$ python3 -q
>>> import numpy as np
>>> from numpy import linalg as LA
>>> np.set_printoptions(precision=2, suppress=True, linewidth=200)
>>> rd = lambda a: np.round(a, 2) + 0
>>> E = np.loadtxt("arr.csv", delimiter=",")
>>> print(E)
[[ 1. -1.  2.  2. -2.  0.]
 [-2.  1. -3.  3.  0.  0.]
 [ 1.  3.  0.  1. -3.  0.]
 [ 0.  0. -2.  1.  0.  0.]
 [ 0.  3.  1. -3.  2.  0.]
 [ 0.  0.  0.  0.  0.  1.]]
>>> print(E.ravel(order="F"))
[ 1. -2.  1.  0.  0.  0. -1.  1.  3.  0.  3.  0.  2. -3.  0. -2.  1.  0.  2.  3.  1.  1. -3.  0. -2.  0. -3.  0.  2.  0.  0.  0.  0.  0.  0.  1.]
>>> print(E.reshape(-1, 2))
[[ 1. -1.]
 [ 2.  2.]
 [-2.  0.]
 [-2.  1.]
 [-3.  3.]
 [ 0.  0.]
 [ 1.  3.]
 [ 0.  1.]
 [-3.  0.]
 [ 0.  0.]
 [-2.  1.]
 [ 0.  0.]
 [ 0.  3.]
 [ 1. -3.]
 [ 2.  0.]
 [ 0.  0.]
 [ 0.  0.]
 [ 0.  1.]]
>>> blk = E.reshape(6, 2, -1)
>>> print(np.einsum("ihd,jhd->hij", blk, blk).shape)
(2, 6, 6)
>>> print(blk.shape)
(6, 2, 3)
>>> print(np.swapaxes(blk, 1, 2)[3])
[[ 0.  1.]
 [ 0.  0.]
 [-2.  0.]]
>>> M2 = np.array([[2, 1, 1],
...     [-5, -3, 4],
...     [1, -1, 2],
...     [-4, 1, -2],
...     [0, 1, 5],
...     [1, -2, -2]])
>>> print(E @ M2)
[[  1.   2. -13.]
 [-24.   1. -10.]
 [-17. -10.  -4.]
 [ -6.   3.  -6.]
 [ -2. -11.  30.]
 [  1.  -2.  -2.]]
>>> print(np.einsum("ik,kj->ij", E, M2))
[[  1.   2. -13.]
 [-24.   1. -10.]
 [-17. -10.  -4.]
 [ -6.   3.  -6.]
 [ -2. -11.  30.]
 [  1.  -2.  -2.]]
>>> print(np.allclose(E, E.T))
False
>>> print((E - E.T) / 2)
[[ 0.   0.5  0.5  1.  -1.   0. ]
 [-0.5  0.  -3.   1.5 -1.5  0. ]
 [-0.5  3.   0.   1.5 -2.   0. ]
 [-1.  -1.5 -1.5  0.   1.5  0. ]
 [ 1.   1.5  2.  -1.5  0.   0. ]
 [ 0.   0.   0.   0.   0.   0. ]]
>>> print(rd(LA.det(E)))
-120.0
>>> print(np.trace(E))
6.0
>>> print((E + E.T) / 2)
[[ 1.  -1.5  1.5  1.  -1.   0. ]
 [-1.5  1.   0.   1.5  1.5  0. ]
 [ 1.5  0.   0.  -0.5 -1.   0. ]
 [ 1.   1.5 -0.5  1.  -1.5  0. ]
 [-1.   1.5 -1.  -1.5  2.   0. ]
 [ 0.   0.   0.   0.   0.   1. ]]
>>> print(rd(LA.matrix_power(E, 3)))
[[  8. -46. -14.  48. -31.   0.]
 [ -8.   1.  19. -85.  79.   0.]
 [ -3. -62. -39.   2.  30.   0.]
 [  8.   8.  22. -43.  22.   0.]
 [-30.  17. -47.  23.  15.   0.]
 [  0.   0.   0.   0.   0.   1.]]
>>> print(rd(np.abs(LA.eigvals(E)).max()))
4.5
